In [1]: import numpy as np

In [2]: import numpy.linalg as la

In [3]: np.set_printoptions(precision=2, suppress=True, linewidth=120, legacy="1.25")

In [4]: m1 = np.load("run19.npy")

In [5]: m1
Out[5]: 
array([[ 1.5 , -2.92, -2.76, -1.59],
       [ 4.66, -5.4 ,  3.5 ,  1.64],
       [ 2.63, -4.35,  2.37, -0.5 ],
       [ 1.23, -3.63,  2.16,  1.84],
       [-0.74, -4.92, -1.68, -2.64],
       [-0.07, -4.35, -2.38, -4.03],
       [ 4.37, -4.75,  1.98,  0.39],
       [ 0.37, -4.55, -2.6 , -2.55],
       [ 2.28, -4.86, -1.67, -3.98],
       [ 2.46, -4.52, -2.46, -1.39]])

In [6]: Ac = m1 - m1.mean(axis=0)

In [7]: evecs = la.svd(Ac)[2][:2]

In [8]: out = Ac - Ac @ evecs.T @ evecs

In [9]: out.std(axis=0)
Out[9]: array([0.31, 0.57, 0.6 , 0.58])

In [10]: (Ac @ evecs.T).std(axis=0)
Out[10]: array([3.23, 1.19])

In [11]: cov = np.cov(m1, rowvar=False)

In [12]: round(float(np.corrcoef(m1[:, 1], m1[:, 2])[0, 1]), 2)
Out[12]: -0.28

In [13]: np.argsort(-m1.std(axis=0).round(6), kind="stable")
Out[13]: array([2, 3, 0, 1])

In [14]: cov.shape
Out[14]: (4, 4)

In [15]: np.corrcoef(m1.T)
Out[15]: 
array([[ 1.  , -0.31,  0.67,  0.61],
       [-0.31,  1.  , -0.28,  0.04],
       [ 0.67, -0.28,  1.  ,  0.84],
       [ 0.61,  0.04,  0.84,  1.  ]])

In [16]: np.argwhere(np.triu(np.abs(np.corrcoef(m1.T)) > 0.8, 1))
Out[16]: array([[2, 3]])

In [17]: m1.std(axis=0)
Out[17]: array([1.69, 0.67, 2.39, 2.  ])

In [18]: np.polyfit(m1[:, 1], m1[:, 2], 1)
Out[18]: array([-0.99, -4.73])
